% ipython --no-banner

In [1]: import numpy as np

In [2]: from numpy import linalg as LA

In [3]: np.set_printoptions(precision=2, suppress=True, linewidth=120)

In [4]: F = 5 * np.eye(5) + np.eye(5, k=1)

In [5]: print(F)
[[5. 1. 0. 0. 0.]
 [0. 5. 1. 0. 0.]
 [0. 0. 5. 1. 0.]
 [0. 0. 0. 5. 1.]
 [0. 0. 0. 0. 5.]]

In [6]: # triangular, det is the product of the diagonal

In [7]: q, evecs = LA.qr(F[:, :4])[0], LA.qr(F[:, 4:])[0]

In [8]: sigma = LA.svd(q.T @ evecs, compute_uv=False)

In [9]: print(sigma)
[0.2]

In [10]: arr = np.load("w.npy")

In [11]: print(arr)
[[-0.58 -0.77  0.27]
 [ 0.58 -0.15  0.8 ]
 [-0.58  0.62  0.53]]

In [12]: # columns are unit length and at right angles

In [13]: x0 = np.array([-2, 1, -2])

In [14]: target = arr @ x0

In [15]: c, lr = np.zeros(3), 1 / LA.norm(arr, 2) ** 2

In [16]: for i in range(8):
    ...:     c -= lr * arr.T @ (arr @ c - target)
    ...:     if i % 2 == 0: print(i, round(LA.norm(arr @ c - target), 2))
    ...: 
0 0.0
2 0.0
4 0.0
6 0.0

In [17]: print(round(float(LA.cond(arr)), 2))
1.0

In [18]: A2 = arr / LA.norm(arr, axis=1, keepdims=True)

In [19]: C2 = A2 @ A2.T

In [20]: print(LA.norm(A2, axis=1))
[1. 1. 1.]

In [21]: print(np.argwhere(np.triu(np.abs(C2) > 0.95, 1)))
[]

In [22]: print((C2 - 2 * np.eye(3)).round(6).argmax(axis=1))
[1 0 0]

In [23]: P = np.triu(np.array([[-1, 1, 1], [2, 3, 1], [3, 3, -3]]), 1) + np.eye(3)

In [24]: A2 = P @ arr @ LA.inv(P)

In [25]: print(LA.matrix_rank(A2))
3

In [26]: print(P @ arr - arr @ P)
[[ 0.    1.04  2.69]
 [-0.58  0.04  0.11]
 [ 0.    0.58 -0.04]]

In [27]: E = np.load("data.npy")

In [28]: print(E)
[[-15 -21 -27  -9]
 [ 10  14  18   6]
 [ 15  21  27   9]]

In [29]: # null space of dimension 3

In [30]: C2 = E.T @ E

In [31]: print(np.diag(C2))
[ 550 1078 1782  198]

In [32]: print(C2)
[[ 550  770  990  330]
 [ 770 1078 1386  462]
 [ 990 1386 1782  594]
 [ 330  462  594  198]]

In [33]: print(np.round(LA.eigvalsh(C2)[::-1], 2) + 0)
[3608.    0.    0.    0.]

In [34]: print(np.trace(C2), (E ** 2).sum())
3608 3608
